$ python3 -q
>>> import numpy as np
>>> from numpy import linalg as LA
>>> np.set_printoptions(precision=2, suppress=True, linewidth=100, legacy="1.25")
>>> rng = np.random.default_rng(41536)
>>> W0 = rng.normal(size=(11, 7)) + 10 * np.array([3, -2, 1, -1, 3, 2, -2])
>>> print(W0)
[[ 30.44 -20.63  10.73 -11.65  28.9   19.44 -20.18]
 [ 31.42 -21.13  10.6  -11.8   31.99  19.65 -21.36]
 [ 30.22 -18.96  11.94  -8.97  29.78  20.56 -21.64]
 [ 28.19 -20.58   9.1  -10.68  30.75  18.83 -21.05]
 [ 30.38 -18.15   9.94 -10.49  31.47  18.77 -20.08]
 [ 30.48 -20.67   9.78 -10.74  28.85  20.46 -22.02]
 [ 28.06 -20.29   8.79 -10.23  28.23  21.16 -19.92]
 [ 30.54 -20.41   9.37 -10.96  29.52  20.19 -19.62]
 [ 28.18 -21.19  10.5   -9.29  29.08  18.18 -20.13]
 [ 31.12 -19.     8.94  -8.62  30.97  21.62 -19.97]
 [ 30.15 -19.51   9.66 -10.04  30.61  19.31 -19.86]]
>>> LA.cond(W0) > 100
True
>>> round(np.log10(LA.cond(W0)))
2
>>> m1 = np.load("a.npy")
>>> m1
array([[-1.,  0.,  0.,  0.,  0.,  0.],
       [ 0., -1.,  0.,  0.,  0.,  0.],
       [ 0.,  0.,  0.,  2.,  1.,  1.],
       [ 0.,  0.,  2.,  3.,  2.,  2.],
       [ 0.,  0.,  1.,  2.,  0.,  1.],
       [ 0.,  0.,  1.,  2.,  1.,  0.]])
>>> # equal to its transpose
>>> lab = rng.permutation(6)
>>> lab
array([4, 3, 5, 2, 1, 0])
>>> B = m1[lab][:, lab]
>>> round(float(LA.det(B)), 2), round(LA.det(m1[lab]), 2)
(-6.0, 6.0)
>>> np.diag(B)
array([ 0.,  3.,  0.,  0., -1., -1.])
>>> np.allclose(B, m1)
False
>>> np.trace(B)
1.0
>>> print(B)
[[ 0.  2.  1.  1.  0.  0.]
 [ 2.  3.  2.  2.  0.  0.]
 [ 1.  2.  0.  1.  0.  0.]
 [ 1.  2.  1.  0.  0.  0.]
 [ 0.  0.  0.  0. -1.  0.]
 [ 0.  0.  0.  0.  0. -1.]]
